% python3 -q
>>> import numpy as np
>>> np.set_printoptions(suppress=True, linewidth=200)
>>> rd = lambda a: np.round(a, 3) + 0
>>> F = np.array([[7, -3, 5, 2, -1, -2],
...     [-3, 10, -1, 2, 0, -4],
...     [5, -1, 7, 6, 1, -2],
...     [2, 2, 6, 12, -2, -4],
...     [-1, 0, 1, -2, 4, 2],
...     [-2, -4, -2, -4, 2, 4]])
>>> ev, vecs = np.linalg.eigh(F)
>>> vec = np.array([-5, -9, -7, -3, 8, -2])
>>> rd(np.linalg.eigvalsh(F[1:, 1:]))
array([ 0.   ,  2.096,  5.326, 11.128, 18.45 ])
>>> print(vec @ F @ vec)
1794
>>> rd(vecs * np.maximum(ev, 0) @ vecs.T)
array([[ 7., -3.,  5.,  2., -1., -2.],
       [-3., 10., -1.,  2.,  0., -4.],
       [ 5., -1.,  7.,  6.,  1., -2.],
       [ 2.,  2.,  6., 12., -2., -4.],
       [-1.,  0.,  1., -2.,  4.,  2.],
       [-2., -4., -2., -4.,  2.,  4.]])
>>> rk = np.linalg.matrix_rank(F)
>>> rk
np.int64(4)
>>> null = np.linalg.svd(F)[2][rk:].T
>>> [int(np.linalg.matrix_rank(np.delete(F, i, axis=0))) for i in range(6)]
[4, 4, 4, 4, 4, 4]
>>> np.linalg.matrix_rank(F.T @ F), np.linalg.matrix_rank(F @ F.T)
(np.int64(4), np.int64(4))
>>> [int(np.linalg.matrix_rank(F[:, :j + 1])) for j in range(6)]
[1, 2, 3, 4, 4, 4]
>>> np.allclose(F @ null, 0)
True
>>> rd(F @ null)
array([[0., 0.],
       [0., 0.],
       [0., 0.],
       [0., 0.],
       [0., 0.],
       [0., 0.]])
>>> np.argsort(-np.linalg.norm(F, axis=0).round(6), kind="stable")[:3]
array([3, 1, 2])
>>> rd(np.linalg.norm(F, 2) / np.linalg.norm(F))
np.float64(0.786)
>>> np.linalg.cond(F) > 100
np.True_
>>> left, s, VT = np.linalg.svd(F)
>>> vecs = VT[:(s > 1e-8).sum()]
>>> rng = np.random.default_rng(49451)
>>> vec = F[5] + -1 * F[0] + rng.integers(2) * np.eye(6)[3]
>>> vec
array([-9., -1., -7., -5.,  3.,  6.])
>>> rd(np.diag(vecs.T @ vecs))
array([0.699, 0.838, 0.53 , 0.877, 0.703, 0.352])
>>> print(np.linalg.matrix_rank(np.vstack([F, vec])))
5
>>> rd(np.linalg.norm(F, axis=1))
array([ 9.592, 11.402, 10.77 , 14.422,  5.099,  7.746])
>>> rd(np.linalg.norm(F, 1)), rd(np.linalg.norm(F, np.inf))
(np.float64(28.0), np.float64(28.0))
>>> rd(np.linalg.norm(F, axis=0))
array([ 9.592, 11.402, 10.77 , 14.422,  5.099,  7.746])
>>> np.linalg.norm(F, axis=1).argmax()
np.int64(3)
>>> rd(np.linalg.norm(F, "nuc"))
np.float64(44.0)
>>> rd(np.linalg.norm(F) ** 2 / np.linalg.norm(F, 2) ** 2)
np.float64(1.618)
>>> K = np.loadtxt("w.csv", delimiter=",")
>>> K
array([[ 3.,  0.,  3.,  2.,  6., -3.,  4.],
       [ 0.,  0.,  0.,  0.,  0.,  0.,  0.],
       [ 9., -2.,  0., -4.,  0.,  4.,  1.],
       [ 0.,  0.,  0.,  0.,  0.,  0.,  0.],
       [ 2., -2.,  0., -2.,  1.,  2.,  3.],
       [ 5., -1.,  4.,  2.,  4., -1.,  3.],
       [ 8., -1., -1., -6., -5., 10.,  0.],
       [ 9., -2.,  0., -4.,  0.,  4.,  1.],
       [ 4.,  0.,  3.,  0., -1.,  5.,  2.],
       [ 5.,  3., -7., -5., -5.,  6., -2.],
       [ 6., -4.,  1., -2., -1.,  5.,  0.],
       [ 5., -1.,  4.,  2.,  4., -1.,  3.],
       [-1.,  5., -4.,  1.,  1., -1.,  1.],
       [ 9.,  1.,  2., -2.,  0.,  5.,  1.],
       [ 1.,  3.,  0., -1., -2.,  3.,  0.],
       [ 8., -1., -1., -6., -5., 10.,  0.],
       [ 5.,  2., -4.,  0.,  2., -2., -1.],
       [ 4.,  2., -2., -4., -4.,  6., -2.],
       [ 2.,  1.,  2.,  0.,  1.,  3.,  3.],
       [ 3., -1., -2., -3., -2.,  3., -2.],
       [ 1., -1., -1.,  3.,  4., -2.,  3.],
       [ 2.,  1., -8., -4., -1.,  1., -1.],
       [ 6.,  3.,  1.,  3.,  3.,  0.,  3.],
       [ 2.,  3., -2., -4., -4.,  5.,  0.],
       [ 4., -3.,  1., -2., -1.,  4.,  2.],
       [ 3., -1., -2., -3., -2.,  3., -2.],
       [ 2.,  2.,  1.,  1.,  3., -3.,  1.],
       [ 4., -2., -3.,  0.,  2.,  1.,  1.],
       [ 6., -3., -2.,  0.,  0.,  3.,  0.],
       [ 1.,  3.,  0., -1., -2.,  3.,  0.],
       [ 1.,  1., -5., -1., -1.,  0.,  0.],
       [ 3.,  0., -5., -1., -1.,  1., -2.],
       [ 5., -1.,  4.,  2.,  4., -1.,  3.],
       [ 1.,  0., -3., -3.,  0.,  1., -1.],
       [ 3., -3.,  3.,  1.,  1.,  2.,  2.],
       [ 8., -2.,  2., -1.,  2.,  2.,  1.],
       [ 3., -2.,  0.,  3.,  2.,  0.,  2.]])
>>> B = np.c_[K[:, :1] @ np.array([[0]]), np.array([6, -5, -7, 1, -1, -3, -6, -5, 6, 3, 4, -8, 7, 7, -5, -4, -3, -1, -4, 1, -2, -7, -3, 9, -9, -2, 2, -6, -8, -2, 3, 5, 7, 5, 4, -2, 8])]
>>> B
array([[ 0.,  6.],
       [ 0., -5.],
       [ 0., -7.],
       [ 0.,  1.],
       [ 0., -1.],
       [ 0., -3.],
       [ 0., -6.],
       [ 0., -5.],
       [ 0.,  6.],
       [ 0.,  3.],
       [ 0.,  4.],
       [ 0., -8.],
       [ 0.,  7.],
       [ 0.,  7.],
       [ 0., -5.],
       [ 0., -4.],
       [ 0., -3.],
       [ 0., -1.],
       [ 0., -4.],
       [ 0.,  1.],
       [ 0., -2.],
       [ 0., -7.],
       [ 0., -3.],
       [ 0.,  9.],
       [ 0., -9.],
       [ 0., -2.],
       [ 0.,  2.],
       [ 0., -6.],
       [ 0., -8.],
       [ 0., -2.],
       [ 0.,  3.],
       [ 0.,  5.],
       [ 0.,  7.],
       [ 0.,  5.],
       [ 0.,  4.],
       [ 0., -2.],
       [ 0.,  8.]])
>>> rd(np.linalg.norm(np.linalg.qr(K)[0].T @ B, axis=0) ** 2 / ((B ** 2).sum(axis=0) + 1e-12))
array([0.   , 0.123])
>>> np.linalg.matrix_rank(np.c_[K, B])
np.int64(8)
>>> left, s, VT = np.linalg.svd(B)
>>> vecs = VT[:(s > 1e-8).sum()]
>>> vec = B[23] + 2 * B[11] + rng.integers(2) * np.eye(2)[1]
>>> vec
array([ 0., -6.])
>>> print(rd(np.linalg.norm(vec - vecs.T @ vecs @ vec)))
0.0
>>> np.linalg.matrix_rank(np.vstack([B, vec]))
np.int64(1)
>>> idx = K[:, 6] > np.median(K[:, 6])
>>> f = K[idx].mean(axis=0) - K[~idx].mean(axis=0)
>>> rd(f)
array([-0.377, -1.113,  3.8  ,  3.287,  3.333, -2.133,  2.99 ])
>>> idx.astype(int)
array([1, 0, 0, 0, 1, 1, 0, 0, 1, 0, 0, 1, 0, 0, 0, 0, 0, 0, 1, 0, 1, 0, 1, 0, 1, 0, 0, 0, 0, 0, 0, 0, 1, 0, 1, 0, 1])
>>> rd((((K - K.mean(axis=0)) @ f > 0) == idx).mean())
np.float64(0.838)
>>> np.argsort(-np.abs(f).round(6), kind="stable")
array([2, 4, 3, 6, 5, 1, 0])
>>> rd(F @ np.linalg.pinv(F) @ F)
array([[ 7., -3.,  5.,  2., -1., -2.],
       [-3., 10., -1.,  2.,  0., -4.],
       [ 5., -1.,  7.,  6.,  1., -2.],
       [ 2.,  2.,  6., 12., -2., -4.],
       [-1.,  0.,  1., -2.,  4.,  2.],
       [-2., -4., -2., -4.,  2.,  4.]])
>>> rd(np.trace(np.linalg.pinv(F) @ F))
np.float64(4.0)
>>> print(np.linalg.lstsq(F[:-1].T, F[-1])[2])
4
>>> W0 = np.load("mat.npy")
>>> print(W0)
[[ 1  0  2 -3  1 -2 -3]
 [-1  2  0 -1 -1  0  1]
 [ 3 -2 -3  0  1 -3  1]
 [-3 -3  0 -3 -3  2  2]
 [-2 -3  2  2 -2  0  2]
 [-2 -2  2 -1  2  1  3]
 [-3  0  3  0  2  0 -1]
 [ 1 -2  1 -3  2 -2 -1]
 [-2 -2 -1  1  0 -3  0]
 [-3  1  1 -2  3  3 -3]
 [-2 -1  0 -2  0  2 -3]
 [-2  6  2 -6 -2 -2  0]]
>>> vec = np.array([0, 0, -2, -2, -1, 0, -2])
>>> y = W0 @ vec
>>> y
array([  7,   1,   3,   5, -10, -10,  -6,   4,   0,   5,  10,  10])
>>> rd(np.linalg.lstsq(W0, y)[0])
array([ 0.,  0., -2., -2., -1.,  0., -2.])
>>> print(rd(np.linalg.solve(W0.T @ W0, W0.T @ y)))
[ 0.  0. -2. -2. -1.  0. -2.]
>>> y = y + 0.02 * rng.normal(size=12)
>>> rd(y)
array([ 7.025,  0.991,  3.019,  4.977, -9.989, -9.976, -6.026,  3.972,  0.031,  5.013,  9.994, 10.018])
>>> coef, *_ = np.linalg.lstsq(W0, y)
>>> coef.round()
array([-0.,  0., -2., -2., -1., -0., -2.])
>>> rd(W0.T @ (y - W0 @ coef))
array([0., 0., 0., 0., 0., 0., 0.])
>>> hat = W0 @ np.linalg.solve(W0.T @ W0, W0.T)
>>> np.allclose(hat @ hat, hat)
True
>>> f = np.array([1, -2, 2])
>>> np.convolve(W0[10], f)
array([-2,  3, -2, -4,  4, -2, -7, 10, -6])
>>> np.cross(W0[10, :3], W0[2, :3])
array([ 3, -6,  7])
>>> np.polyval(f, W0[10])
array([10,  5,  2, 10,  2,  2, 17])
>>> mat = np.load("a.npy")
>>> mat
array([[7, 0, 0, 0, 0, 0, 0, 0, 0, 0, 0, 0],
       [0, 9, 0, 0, 0, 0, 0, 0, 0, 0, 0, 0],
       [0, 0, 7, 0, 0, 0, 0, 0, 0, 0, 0, 0],
       [0, 0, 0, 8, 0, 0, 0, 0, 0, 0, 0, 0],
       [0, 0, 0, 0, 3, 0, 0, 0, 0, 0, 0, 0],
       [0, 0, 0, 0, 0, 9, 0, 0, 0, 0, 0, 0],
       [0, 0, 0, 0, 0, 0, 1, 0, 0, 0, 0, 0],
       [0, 0, 0, 0, 0, 0, 0, 3, 0, 0, 0, 0],
       [0, 0, 0, 0, 0, 0, 0, 0, 2, 0, 0, 0],
       [0, 0, 0, 0, 0, 0, 0, 0, 0, 7, 0, 0],
       [0, 0, 0, 0, 0, 0, 0, 0, 0, 0, 2, 0],
       [0, 0, 0, 0, 0, 0, 0, 0, 0, 0, 0, 9]])
>>> idx = rng.permutation(12)
>>> idx
array([ 5,  9,  6,  0,  3,  7, 11,  4, 10,  2,  1,  8])
>>> B = mat[idx][:, idx]
>>> np.allclose(B, mat)
False
>>> np.trace(B)
np.int64(67)
>>> def softmax(z):
...     e = np.exp(z - z.max(axis=-1, keepdims=True))
...     return e / e.sum(axis=-1, keepdims=True)
... 
>>> rd(softmax(mat[4] + 2))
array([0.032, 0.032, 0.032, 0.032, 0.646, 0.032, 0.032, 0.032, 0.032, 0.032, 0.032, 0.032])
>>> rd(softmax(mat).sum(axis=1))
array([1., 1., 1., 1., 1., 1., 1., 1., 1., 1., 1., 1.])
>>> S = mat @ mat.T / np.sqrt(12)
>>> rd(softmax(S + np.triu(np.full(S.shape, -np.inf), 1)))
array([[1.   , 0.   , 0.   , 0.   , 0.   , 0.   , 0.   , 0.   , 0.   , 0.   , 0.   , 0.   ],
       [0.   , 1.   , 0.   , 0.   , 0.   , 0.   , 0.   , 0.   , 0.   , 0.   , 0.   , 0.   ],
       [0.   , 0.   , 1.   , 0.   , 0.   , 0.   , 0.   , 0.   , 0.   , 0.   , 0.   , 0.   ],
       [0.   , 0.   , 0.   , 1.   , 0.   , 0.   , 0.   , 0.   , 0.   , 0.   , 0.   , 0.   ],
       [0.057, 0.057, 0.057, 0.057, 0.771, 0.   , 0.   , 0.   , 0.   , 0.   , 0.   , 0.   ],
       [0.   , 0.   , 0.   , 0.   , 0.   , 1.   , 0.   , 0.   , 0.   , 0.   , 0.   , 0.   ],
       [0.136, 0.136, 0.136, 0.136, 0.136, 0.136, 0.182, 0.   , 0.   , 0.   , 0.   , 0.   ],
       [0.049, 0.049, 0.049, 0.049, 0.049, 0.049, 0.049, 0.657, 0.   , 0.   , 0.   , 0.   ],
       [0.09 , 0.09 , 0.09 , 0.09 , 0.09 , 0.09 , 0.09 , 0.09 , 0.284, 0.   , 0.   , 0.   ],
       [0.   , 0.   , 0.   , 0.   , 0.   , 0.   , 0.   , 0.   , 0.   , 1.   , 0.   , 0.   ],
       [0.076, 0.076, 0.076, 0.076, 0.076, 0.076, 0.076, 0.076, 0.076, 0.076, 0.241, 0.   ],
       [0.   , 0.   , 0.   , 0.   , 0.   , 0.   , 0.   , 0.   , 0.   , 0.   , 0.   , 1.   ]])
>>> rd(softmax(S)[4] @ mat)
array([0.286, 0.368, 0.286, 0.327, 1.65 , 0.368, 0.041, 0.123, 0.082, 0.286, 0.082, 0.368])
>>> rd(softmax(S))
array([[1.   , 0.   , 0.   , 0.   , 0.   , 0.   , 0.   , 0.   , 0.   , 0.   , 0.   , 0.   ],
       [0.   , 1.   , 0.   , 0.   , 0.   , 0.   , 0.   , 0.   , 0.   , 0.   , 0.   , 0.   ],
       [0.   , 0.   , 1.   , 0.   , 0.   , 0.   , 0.   , 0.   , 0.   , 0.   , 0.   , 0.   ],
       [0.   , 0.   , 0.   , 1.   , 0.   , 0.   , 0.   , 0.   , 0.   , 0.   , 0.   , 0.   ],
       [0.041, 0.041, 0.041, 0.041, 0.55 , 0.041, 0.041, 0.041, 0.041, 0.041, 0.041, 0.041],
       [0.   , 0.   , 0.   , 0.   , 0.   , 1.   , 0.   , 0.   , 0.   , 0.   , 0.   , 0.   ],
       [0.081, 0.081, 0.081, 0.081, 0.081, 0.081, 0.108, 0.081, 0.081, 0.081, 0.081, 0.081],
       [0.041, 0.041, 0.041, 0.041, 0.041, 0.041, 0.041, 0.55 , 0.041, 0.041, 0.041, 0.041],
       [0.071, 0.071, 0.071, 0.071, 0.071, 0.071, 0.071, 0.071, 0.224, 0.071, 0.071, 0.071],
       [0.   , 0.   , 0.   , 0.   , 0.   , 0.   , 0.   , 0.   , 0.   , 1.   , 0.   , 0.   ],
       [0.071, 0.071, 0.071, 0.071, 0.071, 0.071, 0.071, 0.071, 0.071, 0.071, 0.224, 0.071],
       [0.   , 0.   , 0.   , 0.   , 0.   , 0.   , 0.   , 0.   , 0.   , 0.   , 0.   , 1.   ]])
>>> softmax(S).round(6).argmax(axis=1)
array([ 0,  1,  2,  3,  4,  5,  6,  7,  8,  9, 10, 11])
>>> print(rd(np.linalg.pinv(mat)))
[[0.143 0.    0.    0.    0.    0.    0.    0.    0.    0.    0.    0.   ]
 [0.    0.111 0.    0.    0.    0.    0.    0.    0.    0.    0.    0.   ]
 [0.    0.    0.143 0.    0.    0.    0.    0.    0.    0.    0.    0.   ]
 [0.    0.    0.    0.125 0.    0.    0.    0.    0.    0.    0.    0.   ]
 [0.    0.    0.    0.    0.333 0.    0.    0.    0.    0.    0.    0.   ]
 [0.    0.    0.    0.    0.    0.111 0.    0.    0.    0.    0.    0.   ]
 [0.    0.    0.    0.    0.    0.    1.    0.    0.    0.    0.    0.   ]
 [0.    0.    0.    0.    0.    0.    0.    0.333 0.    0.    0.    0.   ]
 [0.    0.    0.    0.    0.    0.    0.    0.    0.5   0.    0.    0.   ]
 [0.    0.    0.    0.    0.    0.    0.    0.    0.    0.143 0.    0.   ]
 [0.    0.    0.    0.    0.    0.    0.    0.    0.    0.    0.5   0.   ]
 [0.    0.    0.    0.    0.    0.    0.    0.    0.    0.    0.    0.111]]
>>> rd(np.linalg.svd(mat, compute_uv=False))
array([9., 9., 9., 8., 7., 7., 7., 3., 3., 2., 2., 1.])
>>> mat.T @ mat
array([[49,  0,  0,  0,  0,  0,  0,  0,  0,  0,  0,  0],
       [ 0, 81,  0,  0,  0,  0,  0,  0,  0,  0,  0,  0],
       [ 0,  0, 49,  0,  0,  0,  0,  0,  0,  0,  0,  0],
       [ 0,  0,  0, 64,  0,  0,  0,  0,  0,  0,  0,  0],
       [ 0,  0,  0,  0,  9,  0,  0,  0,  0,  0,  0,  0],
       [ 0,  0,  0,  0,  0, 81,  0,  0,  0,  0,  0,  0],
       [ 0,  0,  0,  0,  0,  0,  1,  0,  0,  0,  0,  0],
       [ 0,  0,  0,  0,  0,  0,  0,  9,  0,  0,  0,  0],
       [ 0,  0,  0,  0,  0,  0,  0,  0,  4,  0,  0,  0],
       [ 0,  0,  0,  0,  0,  0,  0,  0,  0, 49,  0,  0],
       [ 0,  0,  0,  0,  0,  0,  0,  0,  0,  0,  4,  0],
       [ 0,  0,  0,  0,  0,  0,  0,  0,  0,  0,  0, 81]])
>>> ev, vecs = np.linalg.eigh(mat)
>>> vec = np.array([-8, -1, 0, -4, -5, 2, 0, 0, 8, 0, -6, -3])
>>> rd(vec @ mat @ vec / (vec @ vec)), ev[0], ev[-1]
(np.float64(4.461), np.float64(1.0), np.float64(9.0))
>>> rd(vecs * np.sqrt(ev) @ vecs.T)
array([[2.646, 0.   , 0.   , 0.   , 0.   , 0.   , 0.   , 0.   , 0.   , 0.   , 0.   , 0.   ],
       [0.   , 3.   , 0.   , 0.   , 0.   , 0.   , 0.   , 0.   , 0.   , 0.   , 0.   , 0.   ],
       [0.   , 0.   , 2.646, 0.   , 0.   , 0.   , 0.   , 0.   , 0.   , 0.   , 0.   , 0.   ],
       [0.   , 0.   , 0.   , 2.828, 0.   , 0.   , 0.   , 0.   , 0.   , 0.   , 0.   , 0.   ],
       [0.   , 0.   , 0.   , 0.   , 1.732, 0.   , 0.   , 0.   , 0.   , 0.   , 0.   , 0.   ],
       [0.   , 0.   , 0.   , 0.   , 0.   , 3.   , 0.   , 0.   , 0.   , 0.   , 0.   , 0.   ],
       [0.   , 0.   , 0.   , 0.   , 0.   , 0.   , 1.   , 0.   , 0.   , 0.   , 0.   , 0.   ],
       [0.   , 0.   , 0.   , 0.   , 0.   , 0.   , 0.   , 1.732, 0.   , 0.   , 0.   , 0.   ],
       [0.   , 0.   , 0.   , 0.   , 0.   , 0.   , 0.   , 0.   , 1.414, 0.   , 0.   , 0.   ],
       [0.   , 0.   , 0.   , 0.   , 0.   , 0.   , 0.   , 0.   , 0.   , 2.646, 0.   , 0.   ],
       [0.   , 0.   , 0.   , 0.   , 0.   , 0.   , 0.   , 0.   , 0.   , 0.   , 1.414, 0.   ],
       [0.   , 0.   , 0.   , 0.   , 0.   , 0.   , 0.   , 0.   , 0.   , 0.   , 0.   , 3.   ]])
